$ ipython --no-banner

In [1]: import numpy as np

In [2]: from numpy import linalg as LA

In [3]: np.set_printoptions(precision=2, suppress=True, linewidth=100)

In [4]: rnd = lambda a: np.round(a, 2) + 0

In [5]: M = np.load("sample7.npy")

In [6]: M
Out[6]: 
array([[-3.33,  1.89, -3.55, -5.73,  1.19],
       [ 2.58,  0.38,  4.8 ,  2.65,  1.15],
       [-1.77, -3.65, -4.47,  0.31, -1.09],
       [-2.49, -0.93, -5.81, -2.01, -2.71],
       [-0.39,  0.62, -1.84, -0.49, -2.09],
       [-0.41, -2.58, -0.72,  1.18,  0.55],
       [ 3.24, -1.18,  4.64,  4.91,  0.38],
       [-0.04,  2.31,  0.62, -1.46, -0.15],
       [ 3.04, -2.1 ,  3.43,  5.36, -0.8 ],
       [ 2.83, -1.15,  5.48,  3.72,  2.3 ],
       [ 1.27,  0.8 ,  3.38,  0.52,  2.09],
       [-1.14, -4.02, -2.44,  1.04,  0.58],
       [-0.98,  2.46, -1.68, -2.73, -1.16],
       [ 1.38, -1.28,  3.01,  2.39,  1.8 ],
       [ 3.21,  3.31,  5.75,  1.75,  0.18],
       [-1.52, -3.3 , -4.16,  0.51, -1.54],
       [-2.66,  1.97, -4.22, -4.33, -1.3 ],
       [ 1.27, -1.64,  2.87,  2.1 ,  2.19],
       [ 0.14, -2.77, -1.53,  2.22, -1.42],
       [-0.96,  2.28, -1.64, -2.65, -1.2 ],
       [ 1.58, -3.05, -0.31,  4.48, -2.31],
       [ 0.07, -0.47, -1.01,  0.78, -1.55],
       [-1.  ,  4.75, -0.98, -4.04, -1.2 ],
       [-0.82, -1.52, -1.52, -0.1 , -0.02],
       [-1.51,  1.32, -3.01, -2.38, -1.68],
       [-1.36,  4.81, -0.19, -5.22,  0.64],
       [ 0.23, -3.36, -2.62,  3.09, -2.94],
       [-0.73,  5.39,  0.26, -4.57, -0.32]])

In [7]: np.argsort(-LA.norm(M, axis=0).round(6), kind="stable")[:3]
Out[7]: array([2, 3, 1])

In [8]: LA.matrix_rank(M, rtol=0.1)
Out[8]: np.int64(3)

In [9]: round(np.log10(LA.cond(M)))
Out[9]: 2

In [10]: z = M[:, 1] > np.median(M[:, 1])

In [11]: r0 = M[z].mean(axis=0) - M[~z].mean(axis=0)

In [12]: np.argsort(-np.abs(r0).round(6), kind="stable")
Out[12]: array([1, 3, 0, 2, 4])

In [13]: ((M - M.mean(axis=0)) @ r0 > 0).astype(int)
Out[13]: array([1, 0, 0, 1, 1, 0, 0, 1, 0, 0, 1, 0, 1, 0, 1, 0, 1, 0, 0, 1, 0, 0, 1, 0, 1, 1, 0, 1])

In [14]: Ac = M - M.mean(axis=0)

In [15]: evecs = LA.svd(Ac)[2][:3]

In [16]: M2 = Ac - Ac @ evecs.T @ evecs

In [17]: rnd(LA.norm(M2) / LA.norm(Ac))
Out[17]: np.float64(0.01)

In [18]: rnd(np.cov(Ac @ evecs.T, rowvar=False))
Out[18]: 
array([[20.54,  0.  ,  0.  ],
       [ 0.  , 11.28,  0.  ],
       [ 0.  ,  0.  ,  1.86]])

In [19]: q, _ = LA.qr(np.array([[0.1, 0.6, -1.8], [1.7, -0.1, -0.6], [-0.1, -0.8, 0.3]]))

In [20]: K = 5 * q

In [21]: rnd(K)
Out[21]: 
array([[-0.29,  2.99,  4.  ],
       [-4.98, -0.41, -0.06],
       [ 0.29, -3.99,  3.  ]])

In [22]: rnd(LA.svd(K, compute_uv=False))
Out[22]: array([5., 5., 5.])

In [23]: rnd(LA.pinv(K))
Out[23]: 
array([[-0.01, -0.2 ,  0.01],
       [ 0.12, -0.02, -0.16],
       [ 0.16,  0.  ,  0.12]])

In [24]: rnd(LA.norm(K, axis=0))
Out[24]: array([5., 5., 5.])

In [25]: rnd(K.T @ K)
Out[25]: 
array([[25.,  0.,  0.],
       [ 0., 25.,  0.],
       [ 0.,  0., 25.]])

In [26]: rnd(K @ K.T)
Out[26]: 
array([[25.,  0.,  0.],
       [ 0., 25.,  0.],
       [ 0.,  0., 25.]])

In [27]: M2 = np.array([[2, -2, -3], [0, -3, -1], [0, -2, 3]])

In [28]: np.vstack([K, M2.T]).shape
Out[28]: (6, 3)

In [29]: rnd(np.einsum("ij,ij->i", K, K))
Out[29]: array([25., 25., 25.])

In [30]: LA.matrix_rank(K @ M2)
Out[30]: np.int64(3)

In [31]: rnd(K @ M2)
Out[31]: 
array([[ -0.59, -16.38,   9.88],
       [ -9.97,  11.31,  15.18],
       [  0.59,   5.36,  12.12]])

In [32]: LA.matrix_rank(np.vstack([K, M2.T]))
Out[32]: np.int64(3)

In [33]: G = K.T @ K

In [34]: rnd(LA.svd(K, compute_uv=False) ** 2)
Out[34]: array([25., 25., 25.])

In [35]: rnd(LA.eigvalsh(G)[::-1])
Out[35]: array([25., 25., 25.])

In [36]: np.allclose(G, G.T)
Out[36]: True

In [37]: np.trace(G), (K ** 2).sum()
Out[37]: (np.float64(75.0), np.float64(75.0))

In [38]: x = np.array([1, 2, 1])

In [39]: y = K @ x

In [40]: b, lr = np.zeros(3), 1 / LA.norm(K, 2) ** 2

In [41]: for i in range(12):
    ...:     b -= lr * K.T @ (K @ b - y)
    ...:     if i % 2 == 0: print(i, round(LA.norm(K @ b - y), 2))
    ...: 
0 0.0
2 0.0
4 0.0
6 0.0
8 0.0
10 0.0

In [42]: rnd(LA.cond(K))
Out[42]: np.float64(1.0)

In [43]: rnd(b)
Out[43]: array([1., 2., 1.])

In [44]: LA.matrix_rank(K)
Out[44]: np.int64(3)

In [45]: rnd(np.abs(K).max())
Out[45]: np.float64(4.98)

In [46]: rnd(K.sum(axis=0))
Out[46]: array([-4.98, -1.41,  6.94])

In [47]: rnd(K.sum(axis=1))
Out[47]: array([ 6.69, -5.45, -0.69])

In [48]: np.unravel_index(np.abs(K).argmax(), K.shape)
Out[48]: (np.int64(1), np.int64(0))

In [49]: rnd(K - K[0])
Out[49]: 
array([[ 0.  ,  0.  ,  0.  ],
       [-4.69, -3.4 , -4.05],
       [ 0.59, -6.98, -0.99]])

In [50]: mat = np.loadtxt("mat.csv", delimiter=",")

In [51]: mat
Out[51]: 
array([[ 0.,  4.,  2.,  0.,  0.],
       [ 0.,  7.,  1.,  0.,  0.],
       [ 7.,  0.,  5.,  8.,  0.],
       [ 0.,  7.,  1.,  0.,  0.],
       [ 1.,  1.,  3.,  2.,  0.],
       [ 0., 10.,  0.,  0.,  0.],
       [ 0.,  4.,  2.,  0.,  0.],
       [ 0.,  4.,  2.,  0.,  0.],
       [ 0.,  4.,  2.,  0.,  0.],
       [ 0.,  7.,  1.,  0.,  0.],
       [ 0., 13.,  0.,  0.,  0.],
       [ 1.,  1.,  3.,  2.,  0.],
       [ 0.,  7.,  1.,  0.,  0.],
       [ 7.,  0.,  5.,  8.,  0.]])

In [52]: rk = LA.matrix_rank(mat)

In [53]: rk
Out[53]: np.int64(4)

In [54]: null = LA.svd(mat)[2][rk:].T

In [55]: null[:, 0] / null[np.abs(null[:, 0]).round(6).argmax(), 0]
Out[55]: array([0., 0., 0., 0., 1.])

In [56]: M2 = np.array([[3, 0, -3], [1, -1, -1], [-2, -3, 3], [3, -1, -1], [3, -3, -1]])

In [57]: M2.T @ mat.T
Out[57]: 
array([[  0.,   5.,  35.,   5.,   4.,  10.,   0.,   0.,   0.,   5.,  13.,   4.,   5.,  35.],
       [-10., -10., -23., -10., -12., -10., -10., -10., -10., -10., -13., -12., -10., -23.],
       [  2.,  -4., -14.,  -4.,   3., -10.,   2.,   2.,   2.,  -4., -13.,   3.,  -4., -14.]])

In [58]: mat @ M2
Out[58]: 
array([[  0., -10.,   2.],
       [  5., -10.,  -4.],
       [ 35., -23., -14.],
       [  5., -10.,  -4.],
       [  4., -12.,   3.],
       [ 10., -10., -10.],
       [  0., -10.,   2.],
       [  0., -10.,   2.],
       [  0., -10.,   2.],
       [  5., -10.,  -4.],
       [ 13., -13., -13.],
       [  4., -12.,   3.],
       [  5., -10.,  -4.],
       [ 35., -23., -14.]])

In [59]: np.einsum("ij,ij->i", mat, mat)
Out[59]: array([ 20.,  50., 138.,  50.,  15., 100.,  20.,  20.,  20.,  50., 169.,  15.,  50., 138.])

In [60]: np.einsum("ik,kj->ij", mat, M2)
Out[60]: 
array([[  0., -10.,   2.],
       [  5., -10.,  -4.],
       [ 35., -23., -14.],
       [  5., -10.,  -4.],
       [  4., -12.,   3.],
       [ 10., -10., -10.],
       [  0., -10.,   2.],
       [  0., -10.,   2.],
       [  0., -10.,   2.],
       [  5., -10.,  -4.],
       [ 13., -13., -13.],
       [  4., -12.,   3.],
       [  5., -10.,  -4.],
       [ 35., -23., -14.]])
